$ python -q
>>> import numpy as np
>>> np.set_printoptions(precision=2, suppress=True, linewidth=200, floatmode="fixed")
>>> rnd = lambda a: np.round(a, 2) + 0
>>> arr = np.loadtxt("sample14.csv", delimiter=",")
>>> arr
array([[-0.54, -0.09, -0.42, -0.09,  0.27],
       [ 4.14,  0.69,  3.22,  0.69, -2.07],
       [-1.08, -0.18, -0.84, -0.18,  0.54],
       [ 0.90,  0.15,  0.70,  0.15, -0.45],
       [ 2.88,  0.48,  2.24,  0.48, -1.44]])
>>> rnd(arr @ np.linalg.pinv(arr) @ arr)
array([[-0.54, -0.09, -0.42, -0.09,  0.27],
       [ 4.14,  0.69,  3.22,  0.69, -2.07],
       [-1.08, -0.18, -0.84, -0.18,  0.54],
       [ 0.90,  0.15,  0.70,  0.15, -0.45],
       [ 2.88,  0.48,  2.24,  0.48, -1.44]])
>>> rng = np.random.default_rng(416)
>>> th = rng.uniform(0, 2 * np.pi, 14)
>>> Q, _ = np.linalg.qr(np.array([[-1.0, -1.7], [-1.2, 0.3], [0.0, 1.2]]))
>>> F = 20 * np.c_[np.cos(th), np.sin(th)] @ Q.T
>>> rnd(F)
array([[-12.63, -15.50,  -0.18],
       [ 13.64,  14.60,  -0.91],
       [ 12.10,  -9.86, -12.50],
       [  4.09,  18.33,   6.88],
       [ -0.44, -17.90,  -8.91],
       [-13.57,   7.88,  12.39],
       [ 15.64,  11.96,  -3.49],
       [-14.13,   7.02,  12.29],
       [ 13.01,  -8.68, -12.46],
       [ 17.27,   1.21, -10.01],
       [  9.81,  17.20,   2.79],
       [ 12.32,  15.74,   0.49],
       [ -5.59, -18.27,  -5.92],
       [  8.98,  17.53,   3.46]])
>>> th = np.radians(180)
>>> Rm = np.eye(5)
>>> Rm[4, 4] = Rm[2, 2] = np.cos(th)
>>> Rm[4, 2], Rm[2, 4] = -np.sin(th), np.sin(th)
>>> rnd(Rm)
array([[ 1.00,  0.00,  0.00,  0.00,  0.00],
       [ 0.00,  1.00,  0.00,  0.00,  0.00],
       [ 0.00,  0.00, -1.00,  0.00,  0.00],
       [ 0.00,  0.00,  0.00,  1.00,  0.00],
       [ 0.00,  0.00,  0.00,  0.00, -1.00]])
>>> Y = arr @ Rm.T
>>> np.allclose(arr @ arr.T, Y @ Y.T)
True
>>> rnd(np.linalg.det(Rm)), np.trace(Rm)
(np.float64(1.0), np.float64(1.0))
>>> rnd(np.linalg.svd(arr, compute_uv=False)), rnd(np.linalg.svd(Y, compute_uv=False))
(array([7.27, 0.00, 0.00, 0.00, 0.00]), array([7.27, 0.00, 0.00, 0.00, 0.00]))
>>> U, sigma, Vt = np.linalg.svd(F)
>>> evecs = Vt[:(sigma > 1e-8).sum()]
>>> x = F[2] + -2 * F[13] + rng.integers(2) * np.eye(3)[2]
>>> rnd(x)
array([ -5.86, -44.93, -19.43])
>>> np.linalg.matrix_rank(np.vstack([F, x]))
np.int64(2)
>>> rnd(np.diag(evecs.T @ evecs))
array([0.77, 0.84, 0.39])
>>> rnd(np.linalg.norm(x - evecs.T @ evecs @ x))
np.float64(0.0)
>>> Y = F / np.sqrt((F ** 2).mean(axis=1, keepdims=True))
>>> rnd(Y[8])
array([ 1.13, -0.75, -1.08])
>>> np.linalg.matrix_rank(Y) == np.linalg.matrix_rank(F)
np.True_
>>> np.linalg.lstsq(F[:-1].T, F[-1])[2]
np.int32(2)
>>> rnd(F @ np.linalg.pinv(F) @ F)
array([[-12.63, -15.50,  -0.18],
       [ 13.64,  14.60,  -0.91],
       [ 12.10,  -9.86, -12.50],
       [  4.09,  18.33,   6.88],
       [ -0.44, -17.90,  -8.91],
       [-13.57,   7.88,  12.39],
       [ 15.64,  11.96,  -3.49],
       [-14.13,   7.02,  12.29],
       [ 13.01,  -8.68, -12.46],
       [ 17.27,   1.21, -10.01],
       [  9.81,  17.20,   2.79],
       [ 12.32,  15.74,   0.49],
       [ -5.59, -18.27,  -5.92],
       [  8.98,  17.53,   3.46]])
>>> np.abs(np.diag(np.linalg.qr(F)[1])) > 1e-9
array([ True,  True, False])
>>> np.allclose(F[:-1].T @ np.linalg.lstsq(F[:-1].T, F[-1])[0], F[-1])
True
>>> try:
...     np.linalg.inv(F)
... except np.linalg.LinAlgError as e:
...     print("failed:", e)
... 
failed: Last 2 dimensions of the array must be square
>>> cen = F - F.mean(axis=1)
Traceback (most recent call last):
  File "<python-input-35>", line 1, in <module>
    cen = F - F.mean(axis=1)
          ~~^~~~~~~~~~~~~~~~
ValueError: operands could not be broadcast together with shapes (14,3) (14,) 
>>> cen = F - F.mean(axis=0)
>>> U, sigma, Vt = np.linalg.svd(cen, full_matrices=False)
>>> rnd(cen.mean(axis=0))
array([0.00, 0.00, 0.00])
>>> (np.sign(U[:, 0]) == np.sign(U[0, 0])).astype(int)
array([1, 0, 1, 0, 1, 0, 0, 0, 1, 0, 0, 0, 1, 0])
>>> rnd(sigma)
array([55.79, 45.67,  0.00])
>>> rnd((sigma ** 2).sum() ** 2 / (sigma ** 4).sum())
np.float64(1.92)
>>> np.searchsorted(np.cumsum(sigma ** 2) / (sigma ** 2).sum(), 0.9) + 1
np.int64(2)
>>> W0 = np.loadtxt("a.csv", delimiter=",")
>>> W0
array([[ 19.88,  -0.32,  30.86,  -8.88, -20.00],
       [ 18.36,   1.25,  29.61, -10.36, -18.70],
       [ 19.06,  -0.73,  30.94,  -9.75, -18.74],
       [ 20.33,  -0.19,  30.39,  -9.87, -21.32],
       [ 20.82,   1.53,  28.79,  -9.82, -20.05],
       [ 20.32,  -1.90,  30.45, -10.74, -20.19],
       [ 20.32,   1.69,  29.87,  -9.20, -20.03],
       [ 18.73,   0.87,  30.71, -10.75, -18.10],
       [ 21.38,  -0.89,  30.19,  -9.88, -19.93],
       [ 20.41,  -0.14,  30.93,  -8.49, -20.39],
       [ 21.33,  -0.37,  31.43,  -8.26, -18.64],
       [ 19.19,  -2.38,  29.99,  -9.04, -19.75]])
>>> cen = (W0 - W0.mean(axis=0)) / W0.std(axis=0)
>>> rnd(cen.std(axis=0))
array([1.00, 1.00, 1.00, 1.00, 1.00])
>>> np.argwhere(np.abs(cen) > 2)
array([[4, 2]])
>>> b = np.linalg.lstsq(np.delete(cen, 0, axis=1), cen[:, 0])[0]
>>> rnd(1 - np.var(cen[:, 0] - np.delete(cen, 0, axis=1) @ b))
np.float64(0.35)
>>> rnd(b)
array([ 0.06,  0.08,  0.31, -0.46])
>>> Y = np.c_[W0[:, :2] @ np.array([[-1, -1], [-3, 1]]), np.array([1, -1, 0, 2, 1, 2, -1, 0, 1, -2, -3, 1])]
>>> rnd(Y)
array([[-18.92, -20.20,   1.00],
       [-22.11, -17.11,  -1.00],
       [-16.87, -19.79,   0.00],
       [-19.76, -20.52,   2.00],
       [-25.41, -19.29,   1.00],
       [-14.62, -22.22,   2.00],
       [-25.39, -18.63,  -1.00],
       [-21.34, -17.86,   0.00],
       [-18.71, -22.27,   1.00],
       [-19.99, -20.55,  -2.00],
       [-20.22, -21.70,  -3.00],
       [-12.05, -21.57,   1.00]])
>>> rnd(np.linalg.norm(Y - W0 @ np.linalg.lstsq(W0, Y)[0], axis=0))
array([0.00, 0.00, 2.48])
>>> np.linalg.matrix_rank(np.c_[W0, Y])
np.int64(6)
>>> rnd(np.linalg.norm(np.linalg.qr(W0)[0].T @ Y, axis=0) ** 2 / ((Y ** 2).sum(axis=0) + 1e-12))
array([1.00, 1.00, 0.77])
>>> rnd(np.linalg.lstsq(W0, Y[:, 0])[0])
array([-1.00, -3.00,  0.00,  0.00,  0.00])
>>> x = np.array([3, -2, 0, 1, 3])
>>> W0 @ np.eye(5)[4]
array([-20.00, -18.70, -18.74, -21.32, -20.05, -20.19, -20.03, -18.10, -19.93, -20.39, -18.64, -19.75])
>>> x @ W0
Traceback (most recent call last):
  File "<python-input-59>", line 1, in <module>
    x @ W0
    ~~^~~~
ValueError: matmul: Input operand 1 has a mismatch in its core dimension 0, with gufunc signature (n?,k),(k,m?)->(n?,m?) (size 12 is different from 5)
>>> (W0 @ x).argmax()
np.int64(10)
>>> rnd((W0 * x).sum(axis=1))
array([ -8.60, -13.88,  -7.33, -12.46, -10.57,  -6.55, -11.71, -10.60,  -3.75,  -8.15,   0.55,  -5.96])
>>> th = np.deg2rad(135)
>>> E = np.eye(3)
>>> E[np.ix_([2, 1], [2, 1])] = [[np.cos(th), -np.sin(th)], [np.sin(th), np.cos(th)]]
>>> rnd(E)
array([[ 1.00,  0.00,  0.00],
       [ 0.00, -0.71,  0.71],
       [ 0.00, -0.71, -0.71]])
>>> x = np.array([-3, -1, 0])
>>> y = E @ x
>>> b, lr = np.zeros(3), 1 / np.linalg.norm(E, 2) ** 2
>>> for i in range(60):
...     b -= lr * E.T @ (E @ b - y)
...     if i % 10 == 0: print(i, round(np.linalg.norm(E @ b - y), 2))
... 
0 0.0
10 0.0
20 0.0
30 0.0
40 0.0
50 0.0
>>> rnd(b)
array([-3.00, -1.00,  0.00])
>>> rnd(np.linalg.cond(E))
np.float64(1.0)
>>> z = rng.permutation(3)
>>> z
array([1, 2, 0])
>>> Y = E[z][:, z]
>>> rnd(np.sort(np.abs(np.linalg.eigvals(Y))))
array([1.00, 1.00, 1.00])
>>> rnd(Y)
array([[-0.71,  0.71,  0.00],
       [-0.71, -0.71,  0.00],
       [ 0.00,  0.00,  1.00]])
>>> rnd(np.linalg.det(Y)), rnd(np.linalg.det(E[z]))
(np.float64(1.0), np.float64(1.0))
>>> J = 3 * np.eye(4) + np.eye(4, k=1)
>>> J
array([[3.00, 1.00, 0.00, 0.00],
       [0.00, 3.00, 1.00, 0.00],
       [0.00, 0.00, 3.00, 1.00],
       [0.00, 0.00, 0.00, 3.00]])
>>> # triangular
>>> Q = J.astype(float).copy()
>>> for j in range(4):
...     Q[:, j] -= Q[:, :j] @ (Q[:, :j].T @ Q[:, j])
...     Q[:, j] /= np.linalg.norm(Q[:, j])
... 
>>> Q.T @ Q
array([[1.00, 0.00, 0.00, 0.00],
       [0.00, 1.00, 0.00, 0.00],
       [0.00, 0.00, 1.00, 0.00],
       [0.00, 0.00, 0.00, 1.00]])
>>> rnd(np.linalg.norm(J, "nuc"))
np.float64(12.25)
>>> rnd(np.linalg.norm(J[0], 1)), rnd(np.linalg.norm(J[0], np.inf))
(np.float64(4.0), np.float64(3.0))
>>> rnd(np.linalg.norm(J, axis=1))
array([3.16, 3.16, 3.16, 3.00])
>>> rnd(np.linalg.norm(J[0] - J[3]))
np.float64(4.36)
>>> rnd(np.linalg.norm(J) ** 2 / np.linalg.norm(J, 2) ** 2)
np.float64(2.65)
>>> rnd(np.linalg.norm(J, axis=0))
array([3.00, 3.16, 3.16, 3.16])
>>> data = np.load("dump.npy")
>>> data
array([[4.00, 0.00, 3.00, 3.00],
       [0.00, 4.00, 0.00, 0.00],
       [3.00, 0.00, 4.00, 3.00],
       [3.00, 0.00, 3.00, 4.00]])
>>> # symmetric, so the eigenvalues are real
>>> x = np.array([2, 2, -2, 3])
>>> y = data @ x
>>> b, lr = np.zeros(4), 1 / np.linalg.norm(data, 2) ** 2
>>> for i in range(30):
...     b -= lr * data.T @ (data @ b - y)
...     if i % 10 == 0: print(i, round(np.linalg.norm(data @ b - y), 2))
... 
0 7.67
10 3.55
20 3.04
>>> rnd(b)
array([1.26, 1.99, 0.22, 1.52])
>>> L = np.linalg.cholesky(data)
>>> data / np.sqrt(np.outer(np.diag(data), np.diag(data)))
array([[1.00, 0.00, 0.75, 0.75],
       [0.00, 1.00, 0.00, 0.00],
       [0.75, 0.00, 1.00, 0.75],
       [0.75, 0.00, 0.75, 1.00]])
>>> rnd(np.diag(L) ** 2)
array([4.00, 4.00, 1.75, 1.43])
>>> rnd(L)
array([[2.00, 0.00, 0.00, 0.00],
       [0.00, 2.00, 0.00, 0.00],
       [1.50, 0.00, 1.32, 0.00],
       [1.50, 0.00, 0.57, 1.20]])
>>> Y = np.linalg.invert(data)
Traceback (most recent call last):
  File "<python-input-102>", line 1, in <module>
    Y = np.linalg.invert(data)
        ^^^^^^^^^^^^^^^^
AttributeError: module 'numpy.linalg' has no attribute 'invert'
>>> Y = np.linalg.inv(data)
>>> rnd(data @ Y)
array([[1.00, 0.00, 0.00, 0.00],
       [0.00, 1.00, 0.00, 0.00],
       [0.00, 0.00, 1.00, 0.00],
       [0.00, 0.00, 0.00, 1.00]])
>>> rnd(np.linalg.slogdet(data)[0])
np.float64(1.0)
>>> rnd(np.linalg.det(data) * Y)
array([[ 28.00,   0.00, -12.00, -12.00],
       [  0.00,  10.00,   0.00,   0.00],
       [-12.00,   0.00,  28.00, -12.00],
       [-12.00,   0.00, -12.00,  28.00]])
>>> rnd(np.linalg.inv(Y))
array([[4.00, 0.00, 3.00, 3.00],
       [0.00, 4.00, 0.00, 0.00],
       [3.00, 0.00, 4.00, 3.00],
       [3.00, 0.00, 3.00, 4.00]])
>>> (np.abs(Y) > 1e-9).astype(int)
array([[1, 0, 1, 1],
       [0, 1, 0, 0],
       [1, 0, 1, 1],
       [1, 0, 1, 1]])
>>> A = np.load("m.npy")
>>> A
array([[ 3,  3, -1],
       [ 0, 17,  0],
       [-3,  2,  3]])
>>> Y = A + rng.integers(-2, 3, (3, 2)) @ rng.integers(-2, 3, (2, 3))
>>> Y
array([[ -3,   3,  -4],
       [  4,  17,   2],
       [-11,   2,  -1]])
>>> Y - A
array([[-6,  0, -3],
       [ 4,  0,  2],
       [-8,  0, -4]])
>>> np.abs(Y - A).sum(axis=1)
array([ 9,  6, 12])
>>> mat = np.loadtxt("x.csv", delimiter=",")
>>> mat
array([[-1.58, -3.41,  6.61,  6.28,  1.61],
       [-4.79,  2.46,  1.32, -7.50, -3.60],
       [ 2.49,  4.18, -6.18, -2.98,  5.41],
       [ 5.86,  0.14, -2.50, -3.66,  6.78],
       [-2.05,  6.45,  6.63, -3.13, -0.66],
       [-6.63, -2.76,  2.48, -6.49, -0.24],
       [ 1.39, -4.55, -8.16, -1.56, -2.88],
       [-5.79,  2.83, -1.09, -5.79,  4.88],
       [ 5.13,  3.48,  7.57, -1.33,  1.59],
       [ 6.75, -4.98,  2.84,  2.55,  3.88],
       [ 2.61, -0.70,  3.07, -4.48, -7.95],
       [-4.80,  4.52, -1.06,  4.50, -5.93],
       [ 4.76, -7.71,  0.47, -3.61, -2.15],
       [-5.65, -2.16, -1.63, -4.14, -6.61],
       [ 0.06,  0.37,  0.40,  6.99,  7.13],
       [ 0.07,  0.15,  1.06, -5.59,  8.22],
       [-1.11,  1.11,  5.10, -8.23, -1.93],
       [ 4.79,  5.07,  1.61,  3.42, -6.09],
       [-9.47,  2.25,  0.26,  2.16,  0.74],
       [ 3.90, -7.41, -5.30, -0.30, -1.32],
       [-0.18,  3.19, -1.77, -1.27,  9.22],
       [-2.61,  6.13,  1.72,  7.25, -0.24],
       [ 0.41, -5.92,  4.27,  6.52, -2.03],
       [ 5.36,  2.38, -1.07,  5.46, -5.88],
       [ 6.93,  2.42, -5.58,  0.80,  3.79],
       [ 0.54,  1.47,  9.85, -0.69,  0.07]])
>>> Y = np.c_[mat[:, :3] @ np.array([[-3, 3, 3], [2, 0, 0], [2, 3, -1]]), np.array([0, 1, -2, -3, 3, -3, 1, 0, 0, 0, 0, 3, 3, 3, 2, -1, 3, 3, -3, 1, 1, 3, 0, 0, 2, 0])]
>>> rnd(Y)
array([[ 11.14,  15.09, -11.35,   0.00],
       [ 21.93, -10.41, -15.69,   1.00],
       [-11.47, -11.07,  13.65,  -2.00],
       [-22.30,  10.08,  20.08,  -3.00],
       [ 32.31,  13.74, -12.78,   3.00],
       [ 19.33, -12.45, -22.37,  -3.00],
       [-29.59, -20.31,  12.33,   1.00],
       [ 20.85, -20.64, -16.28,   0.00],
       [  6.71,  38.10,   7.82,   0.00],
       [-24.53,  28.77,  17.41,   0.00],
       [ -3.09,  17.04,   4.76,   0.00],
       [ 21.32, -17.58, -13.34,   3.00],
       [-28.76,  15.69,  13.81,   3.00],
       [  9.37, -21.84, -15.32,   3.00],
       [  1.36,   1.38,  -0.22,   2.00],
       [  2.21,   3.39,  -0.85,  -1.00],
       [ 15.75,  11.97,  -8.43,   3.00],
       [ -1.01,  19.20,  12.76,   3.00],
       [ 33.43, -27.63, -28.67,  -3.00],
       [-37.12,  -4.20,  17.00,   1.00],
       [  3.38,  -5.85,   1.23,   1.00],
       [ 23.53,  -2.67,  -9.55,   3.00],
       [ -4.53,  14.04,  -3.04,   0.00],
       [-13.46,  12.87,  17.15,   0.00],
       [-27.11,   4.05,  26.37,   2.00],
       [ 21.02,  31.17,  -8.23,   0.00]])
>>> rnd(np.linalg.norm(Y - mat @ np.linalg.lstsq(mat, Y)[0], axis=0))
array([0.00, 0.00, 0.00, 9.28])
>>> np.linalg.matrix_rank(np.c_[mat, Y])
np.int64(6)
